$ python -q
>>> import numpy as np
>>> from numpy import linalg as LA
>>> np.set_printoptions(precision=2, suppress=True, linewidth=140, legacy="1.25")
>>> cent = np.sign(np.array([[2, 3, 1, 0], [1, 2, 1, 0], [3, 0, 1, 1], [1, 1, 0, 1]]))
>>> other = (np.tril(cent, -1) + np.eye(4)) @ (np.triu(cent, 1) + np.eye(4))
>>> w = np.array([2, 1, 2, 1])
>>> m1 = np.rint(other * w @ LA.inv(other)) + 0
>>> print(m1)
[[ 2.  0.  1. -1.]
 [ 0.  2.  2. -2.]
 [ 0.  1.  3. -2.]
 [ 0.  1.  2. -1.]]
>>> Q = m1.astype(float).copy()
>>> for j in range(4):
...     Q[:, j] -= Q[:, :j] @ (Q[:, :j].T @ Q[:, j])
...     Q[:, j] /= LA.norm(Q[:, j])
... 
>>> print(np.round(Q.T @ Q, 2) + 0)
[[1. 0. 0. 0.]
 [0. 1. 0. 0.]
 [0. 0. 1. 0.]
 [0. 0. 0. 1.]]
>>> U, sig, vt = LA.svd(m1, full_matrices=False)
>>> print((sig > 1e-8).sum())
4
>>> print(U.shape, sig.shape, vt.shape)
(4, 4) (4,) (4, 4)
>>> J = np.array([[-1.0, 2.0, 1.0, 0.0, 2.0],
...     [3.0, 3.0, 3.0, 1.0, 0.0],
...     [-1.0, -3.0, 3.0, 1.0, 0.0],
...     [0.0, 0.0, 0.0, 1.0, 1.0],
...     [0.0, 0.0, 0.0, 1.0, -2.0]])
>>> print(J)
[[-1.  2.  1.  0.  2.]
 [ 3.  3.  3.  1.  0.]
 [-1. -3.  3.  1.  0.]
 [ 0.  0.  0.  1.  1.]
 [ 0.  0.  0.  1. -2.]]
>>> proj = np.triu(np.array([[3, 3, 2, -3], [2, 1, -1, 2], [-1, 2, 1, 2], [1, 1, -1, 0]]), 1) + np.eye(4)
>>> other = proj @ m1 @ LA.inv(proj)
>>> print(LA.matrix_rank(other))
4
>>> print(np.trace(other), np.trace(m1))
6.0 6.0
>>> print(proj @ m1 - m1 @ proj)
[[  0.  -1.   2.  -3.]
 [  0.   1.   3.  -8.]
 [  0.   2.   5. -10.]
 [  0.   0.   1.  -6.]]
>>> print(round(float(LA.det(other)), 2))
4.0
>>> proj = np.triu(np.array([[-2, -1, -3, 3, 2],
...     [3, -3, -2, -1, -1],
...     [0, 3, -1, -3, -2],
...     [-1, -2, 2, 0, 1],
...     [1, 0, 0, 0, -1]]), 1) + np.eye(5)
>>> other = proj @ J @ LA.inv(proj)
>>> print(proj @ J - J @ proj)
[[  0.   5. -11.   9.   5.]
 [  2.   9.   9.  -1.   3.]
 [  0.  -1.  -9.   4.   5.]
 [  0.   0.   0.   1.  -3.]
 [  0.   0.   0.   0.  -1.]]
>>> print(other)
[[ -1.   7.   0.  11.  -1.]
 [  5.  14.  40. 116. -31.]
 [ -1.  -4.  -8. -29.  12.]
 [  0.   0.   0.   2.  -3.]
 [  0.   0.   0.   1.  -3.]]
>>> print(round(float(LA.det(other)), 2))
144.0
>>> print(np.trace(other), np.trace(J))
4.0 4.0
>>> print(np.poly(other))
[   1.   -4.   -1.   70.   27. -144.]
>>> print([round(float(x), 2) for x in LA.svd(other, compute_uv=False)[:3]])
[131.96, 7.18, 5.79]
>>> print(np.poly(J))
[   1.   -4.   -1.   70.   27. -144.]
>>> print(round(float(LA.det(2 * J)), 2), round(float(LA.det(J)), 2))
4608.0 144.0
>>> print(np.round(LA.det(J.T), 2))
144.0
>>> print(np.kron(np.eye(2, dtype=int), J))
[[-1.  2.  1.  0.  2. -0.  0.  0.  0.  0.]
 [ 3.  3.  3.  1.  0.  0.  0.  0.  0.  0.]
 [-1. -3.  3.  1.  0. -0. -0.  0.  0.  0.]
 [ 0.  0.  0.  1.  1.  0.  0.  0.  0.  0.]
 [ 0.  0.  0.  1. -2.  0.  0.  0.  0. -0.]
 [-0.  0.  0.  0.  0. -1.  2.  1.  0.  2.]
 [ 0.  0.  0.  0.  0.  3.  3.  3.  1.  0.]
 [-0. -0.  0.  0.  0. -1. -3.  3.  1.  0.]
 [ 0.  0.  0.  0.  0.  0.  0.  0.  1.  1.]
 [ 0.  0.  0.  0. -0.  0.  0.  0.  1. -2.]]
>>> M = np.loadtxt("test15.csv", delimiter=",")
>>> print(M.round(2) + 0)
[[-0.24  0.08 -0.12 -0.42 -0.07  0.    0.01 -0.11  0.28 -0.76  0.14  0.21]
 [ 0.12 -0.01 -0.55 -0.05 -0.22 -0.02  0.68 -0.05  0.08  0.25  0.12  0.3 ]
 [ 0.18 -0.49 -0.42 -0.11 -0.15 -0.47 -0.16  0.22 -0.18 -0.19 -0.2  -0.33]
 [ 0.33 -0.34 -0.12  0.02  0.51  0.09 -0.14 -0.32 -0.29 -0.08  0.46  0.25]
 [-0.18 -0.15  0.26 -0.65  0.23 -0.07  0.33 -0.09 -0.04  0.25  0.17 -0.44]
 [ 0.41  0.58 -0.05  0.16  0.07 -0.36  0.11 -0.26  0.06 -0.17  0.19 -0.43]
 [ 0.38  0.16 -0.12 -0.48  0.1  -0.09 -0.4  -0.11  0.36  0.33 -0.3   0.26]
 [ 0.06  0.35 -0.41 -0.23  0.07  0.58 -0.13  0.32 -0.36 -0.04  0.01 -0.24]
 [-0.56  0.2  -0.37  0.14  0.59 -0.3  -0.04 -0.03 -0.01  0.11 -0.19  0.05]
 [ 0.18  0.12  0.24 -0.13  0.11 -0.07  0.33 -0.13 -0.53 -0.23 -0.58  0.25]
 [ 0.3  -0.18  0.07  0.15  0.48  0.2   0.31  0.43  0.47 -0.2  -0.19 -0.1 ]
 [ 0.06  0.22  0.2  -0.13  0.05 -0.4  -0.02  0.66 -0.18  0.04  0.37  0.34]]
>>> rng = np.random.default_rng(2495)
>>> labels = rng.permutation(12)
>>> print(labels)
[ 6  1 10  7  8  2  9  4  5  3  0 11]
>>> other = M[labels][:, labels]
>>> print(np.allclose(other, M))
False
>>> print(round(float(LA.det(other)), 2), round(LA.det(M[labels]), 2))
-1.0 1.0
>>> E = np.loadtxt("data.csv", delimiter=",")
>>> print(E)
[[0.27 0.   0.18 0.09 0.18 0.27 0.  ]
 [0.17 0.25 0.08 0.08 0.17 0.08 0.17]
 [0.   0.   0.29 0.43 0.   0.14 0.14]
 [0.12 0.   0.12 0.25 0.38 0.12 0.  ]
 [0.14 0.21 0.21 0.   0.21 0.   0.21]
 [0.2  0.07 0.07 0.13 0.2  0.13 0.2 ]
 [0.27 0.   0.09 0.   0.   0.27 0.36]]
>>> x0 = np.array([6, -7, -6, -4, -2, -1, -3])
>>> print(E @ np.eye(7)[5])
[0.27 0.08 0.14 0.12 0.   0.13 0.27]
>>> print(E @ (2 * x0))
[-0.91 -5.   -8.   -3.75 -6.   -2.67 -0.55]
>>> print((E * x0).sum(axis=1))
[-0.45 -2.5  -4.   -1.88 -3.   -1.33 -0.27]
>>> print(LA.norm(E @ x0) <= LA.norm(E, 2) * LA.norm(x0) + 1e-9)
True
>>> print(E.sum(axis=1))
[1. 1. 1. 1. 1. 1. 1.]
>>> print(E @ np.ones(7))
[1. 1. 1. 1. 1. 1. 1.]
>>> print(np.sort(np.abs(LA.eigvals(E)))[::-1])
[1.   0.26 0.26 0.25 0.25 0.18 0.05]
>>> pr = np.eye(7)[1]
>>> for _ in range(4):
...     pr = pr @ E
...     print(pr.round(2))
... 
[0.17 0.25 0.08 0.08 0.17 0.08 0.17]
[0.18 0.1  0.14 0.1  0.16 0.15 0.17]
[0.18 0.07 0.15 0.13 0.15 0.16 0.16]
[0.17 0.06 0.16 0.14 0.16 0.16 0.16]
>>> labels = rng.permutation(7)
>>> other = E[:, labels] * rng.choice([-1, 1], 7)
>>> print(other)
[[ 0.27 -0.   -0.    0.18  0.18  0.27  0.09]
 [ 0.08 -0.25 -0.17  0.17  0.08  0.17  0.08]
 [ 0.14 -0.   -0.14  0.    0.29  0.    0.43]
 [ 0.12 -0.   -0.    0.38  0.12  0.12  0.25]
 [ 0.   -0.21 -0.21  0.21  0.21  0.14  0.  ]
 [ 0.13 -0.07 -0.2   0.2   0.07  0.2   0.13]
 [ 0.27 -0.   -0.36  0.    0.09  0.27  0.  ]]
>>> U, _, vt = LA.svd(E.T @ other)
>>> print(labels)
[5 1 6 4 2 0 3]
